>>> import numpy as np
>>> import numpy.linalg as la
>>> np.set_printoptions(suppress=True, linewidth=140)
>>> K = np.loadtxt("block16.csv", delimiter=",")
>>> K
array([[-0.2,  1.2, -2.2, -2. ],
       [ 0. ,  1.3, -1.9, -1.7],
       [ 0.3,  1.1, -2.4, -1.9],
       [ 0.1,  1.4, -1.8, -2.1],
       [-0.1,  0.8, -1.8, -2.2],
       [ 0.3,  1.2, -2.2, -2.2],
       [ 0.1,  0.9, -1.7, -2.3],
       [-0.8,  2.2, -0.5, -2.2],
       [-0.9,  2. ,  0.3, -1.7],
       [-1.2,  2.1, -0.3, -1.8],
       [-1.2,  1.9,  0.4, -2.2],
       [-1.2,  2.4,  0. , -1.7],
       [-1. ,  2. ,  0.2, -2.8],
       [-0.9,  2. ,  0. , -1.7],
       [-0.7, -1.5, -0.9, -0.1],
       [-1.4, -2.2, -0.4,  0.1],
       [-1.3, -2.3, -1. , -0.1],
       [-0.8, -1.9, -0.6, -0.1],
       [-1.3, -1.7, -1.2,  0.3],
       [-1.4, -2.2, -1.1,  0.4],
       [-0.7, -2.3, -1. ,  0.3]])
>>> Z = K[[13, 20]].astype(float)
>>> for _ in range(3):
...     lab = la.norm(K[:, None] - Z, axis=-1).argmin(axis=1)
...     Z = np.array([K[lab == j].mean(axis=0) for j in range(2)])
... 
>>> lab
array([0, 0, 0, 0, 0, 0, 0, 0, 0, 0, 0, 0, 0, 0, 1, 1, 1, 1, 1, 1, 1])
>>> np.bincount(lab)
array([14,  7])
>>> np.abs(Z[1] - Z[0]).argmax()
np.int64(1)
>>> np.round(Z[1] - Z[0], 1)
array([-0.6, -3.6,  0.1,  2.2])
>>> vec = np.array([0, -3, 0, -3])
>>> y = K @ vec
>>> np.round(la.pinv(K) @ K, 1) + 0
array([[1., 0., 0., 0.],
       [0., 1., 0., 0.],
       [0., 0., 1., 0.],
       [0., 0., 0., 1.]])
>>> np.round(la.solve(K.T @ K, K.T @ y), 1) + 0
array([ 0., -3.,  0., -3.])
>>> rng = np.random.default_rng(97)
>>> y = y + 0.3 * rng.normal(size=21)
>>> y.round(1)
array([ 2.3,  1.5,  2.3,  1.8,  3.8,  2.7,  4.1, -0.4, -0.6, -1.3,  1.2, -2.2,  2.2, -1.4,  4.9,  6.5,  7.2,  6. ,  4.1,  5.4,  5.9])
>>> c, *_ = la.lstsq(K, y)
>>> [round(float(la.norm(la.solve(K.T @ K + lam * np.eye(4), K.T @ y))), 2) for lam in (0, 1, 10, 100)]
[4.28, 3.35, 2.15, 0.77]
>>> feats = np.load("out13.npy")
>>> feats
array([[-99,   1,   0,   0],
       [  0,  61,   1,   0],
       [  1,   0,  62,   0],
       [  0,   0,   1,  40]])
>>> other = feats ** -1
Traceback (most recent call last):
  File "<python-input-22>", line 1, in <module>
    other = feats ** -1
            ~~~~~~^^~~~
ValueError: Integers to negative integer powers are not allowed.
>>> other = la.inv(feats)
>>> round(la.det(feats) * la.det(other), 1)
np.float64(1.0)
>>> np.round(la.det(feats) * other, 1)
array([[ 151280.,   -2480.,      40.,       0.],
       [     40., -245520.,    3960.,      -0.],
       [  -2440.,      40., -241560.,      -0.],
       [     61.,      -1.,    6039., -374417.]])
>>> (np.abs(other) > 1e-9).astype(int)
array([[1, 1, 1, 0],
       [1, 1, 1, 0],
       [1, 1, 1, 0],
       [1, 1, 1, 1]])
>>> other.round(1) + 0
array([[0., 0., 0., 0.],
       [0., 0., 0., 0.],
       [0., 0., 0., 0.],
       [0., 0., 0., 0.]])
>>> f = np.array([-2, -2, 0, 1])
>>> other = feats + np.outer(f, np.eye(4)[3])
>>> other
array([[-99.,   1.,   0.,  -2.],
       [  0.,  61.,   1.,  -2.],
       [  1.,   0.,  62.,   0.],
       [  0.,   0.,   1.,  41.]])
>>> la.matrix_rank(la.inv(other) - la.inv(feats), tol=1e-8)
np.int64(1)
>>> E = np.array([[2, 1, 2, 2, 2, 0],
...     [0, 2, 2, 0, 2, 2],
...     [0, 2, 0, 1, 1, 0],
...     [2, 1, 1, 1, 0, 2],
...     [2, 0, 0, 1, 1, 0]])
>>> E
array([[2, 1, 2, 2, 2, 0],
       [0, 2, 2, 0, 2, 2],
       [0, 2, 0, 1, 1, 0],
       [2, 1, 1, 1, 0, 2],
       [2, 0, 0, 1, 1, 0]])
>>> other = E / np.sqrt((E ** 2).mean(axis=1, keepdims=True))
>>> other[0].round(1)
array([1.2, 0.6, 1.2, 1.2, 1.2, 0. ])
>>> la.matrix_rank(other) == la.matrix_rank(E)
np.True_
>>> la.matrix_rank(E - E.mean(axis=1, keepdims=True))
np.int64(5)
>>> np.round(la.norm(other, axis=1), 1)
array([2.4, 2.4, 2.4, 2.4, 2.4])
>>> F = np.load("arr.npy")
>>> F
array([[-0.9, -1.2,  1.3,  1.4,  0.3, -0.3,  1.1,  0.6, -1. ],
       [ 1.6,  0.4,  0. , -1.1, -2. ,  0.9,  1.3,  0.7, -1.6],
       [-1.2,  0.7, -0.2, -0.1,  1.9,  0.5,  0.9, -2. ,  1.1],
       [ 0.3, -0.6, -1.2, -0.9, -0.8, -0.2, -0.3, -0.7, -1. ],
       [ 1.8,  0.1,  1.3, -1.5,  0.5,  0.2,  2.1, -0.2, -0.4],
       [ 0.7, -1.2, -0.2, -0.6,  1.5,  1.8, -0.4, -0.4,  0.6],
       [ 1.8,  0.2,  1.4, -0.2, -0.1,  0.1,  0. , -0.8, -1.4],
       [-0.4,  0.6, -1.2, -0.8, -0.9, -1. ,  1.3, -1. , -0.2],
       [ 0.1, -0.1, -0.9, -1.6, -0.1,  0.4,  1.6,  0.9, -2.1],
       [ 0.8,  1. , -0.9, -0.3, -0.5,  0.3,  0.9, -0.6,  1.1],
       [ 0.6, -0.5, -0.5,  0.7,  0.5,  0.2, -0.3, -1. , -0.6],
       [ 1. , -1.5,  1. ,  0. ,  1.7,  1.1, -0.4,  0.6,  0.2],
       [ 0.9, -0.9,  0.2, -1. , -1.4, -0.2,  0.4, -1.5, -1.5],
       [ 0.8,  0.9, -0.1, -0.3,  1.1,  1. ,  0.6,  0.2, -2.2],
       [ 2.1, -1.1, -0.8,  0.3,  0. ,  0.5,  0. , -0.5, -1.1],
       [ 0. ,  1.3,  0.2, -1.1,  0. , -0.3, -0.8, -0.4,  0.6],
       [ 1. , -0.6,  0.7,  1.7,  1.1, -1. ,  0.9,  1.3,  0.9],
       [-0.5, -1.2, -0.3, -0.2, -0.4,  1.3,  1.3,  0.1, -0.7],
       [ 0.6, -1.1, -0.2,  0.4, -0.4,  1.3, -2.5,  0. ,  0.2],
       [-0.5,  1.3, -1.5, -0.8,  0.5, -1.2,  0.9,  0.7, -0.7],
       [ 0. , -5.7, -1.2, -1.2, -0.6, -2.4, -0.3, -2.7,  4.5],
       [-0.1,  0.3,  0. ,  2.1, -0.8,  0.5,  1.2, -0.7, -1.2],
       [-0.8,  0. ,  0.7,  0.1,  0.4,  1.1, -1.1, -0.7, -0.8],
       [ 0.8,  1. , -0.4,  1.6,  0.8,  0.5,  1.5, -0.1,  0.9],
       [-1.9,  1.2,  0.9, -1.5,  0.7, -1. ,  0.5, -1.7, -1.4],
       [-0.6,  0.7, -0.2, -1.6, -0.8, -1.4,  0.9,  0.5,  1. ],
       [-1. ,  0.3, -1.2, -0.6,  2.1, -0.2, -0.8,  0. ,  0.9],
       [ 1.2, -0.6, -1. , -0.5,  0.5, -2.2,  0.8,  0.6,  1.8],
       [-0.8, -0.6, -1.6,  0.7, -0.3, -0.2,  0.3,  1.7, -0.3],
       [-2.4, -1.1,  1.9,  1. ,  1. , -0.4,  1.3, -0.3, -0.5],
       [ 0.4, -1. ,  0.3, -0.7,  0.4, -0.6, -0.5, -0.2, -0.5],
       [ 0.4, -0.5,  0.7, -0.7, -2. ,  0.8,  2.5, -1. ,  0.7]])
>>> hat = F @ la.solve(F.T @ F, F.T)
>>> np.trace(hat)
np.float64(9.0)
>>> np.round(la.eigvalsh(hat), 1) + 0
array([0., 0., 0., 0., 0., 0., 0., 0., 0., 0., 0., 0., 0., 0., 0., 0., 0., 0., 0., 0., 0., 0., 0., 1., 1., 1., 1., 1., 1., 1., 1., 1.])
>>> np.allclose(hat @ hat, hat)
True
>>> la.matrix_rank(np.eye(32) - hat)
np.int64(23)
>>> blk = np.stack([F, -3 * F, F[::-1]])
>>> blk.shape
(3, 32, 9)
>>> np.round(la.norm(blk, axis=(1, 2)), 1)
array([18.5, 55.5, 18.5])
>>> la.matrix_rank(blk)
array([9, 9, 9])
>>> X = np.loadtxt("w.csv", delimiter=",")
>>> X
array([[-11.,  -2.,  -5.,  -2.],
       [  3.,  -4.,   6.,  -1.],
       [ 12.,   2.,   6.,   2.],
       [ 18.,   8.,   3.,   5.]])
>>> rk = la.matrix_rank(X)
>>> rk
np.int64(3)
>>> N = la.svd(X)[2][rk:].T
>>> np.round(X @ N, 1) + 0
array([[0.],
       [0.],
       [0.],
       [0.]])
>>> np.round(N @ N.T, 1) + 0
array([[ 0.1,  0. , -0.1, -0.3],
       [ 0. ,  0. ,  0. ,  0. ],
       [-0.1,  0. ,  0.1,  0.3],
       [-0.3,  0. ,  0.3,  0.8]])
>>> [int(la.matrix_rank(np.delete(X, i, axis=0))) for i in range(4)]
[3, 3, 3, 3]
>>> la.matrix_rank(X.T @ X), la.matrix_rank(X @ X.T)
(np.int64(3), np.int64(3))
>>> np.round(N[:, 0] / N[np.abs(N[:, 0]).round(6).argmax(), 0], 1) + 0
array([-0.3,  0. ,  0.3,  1. ])
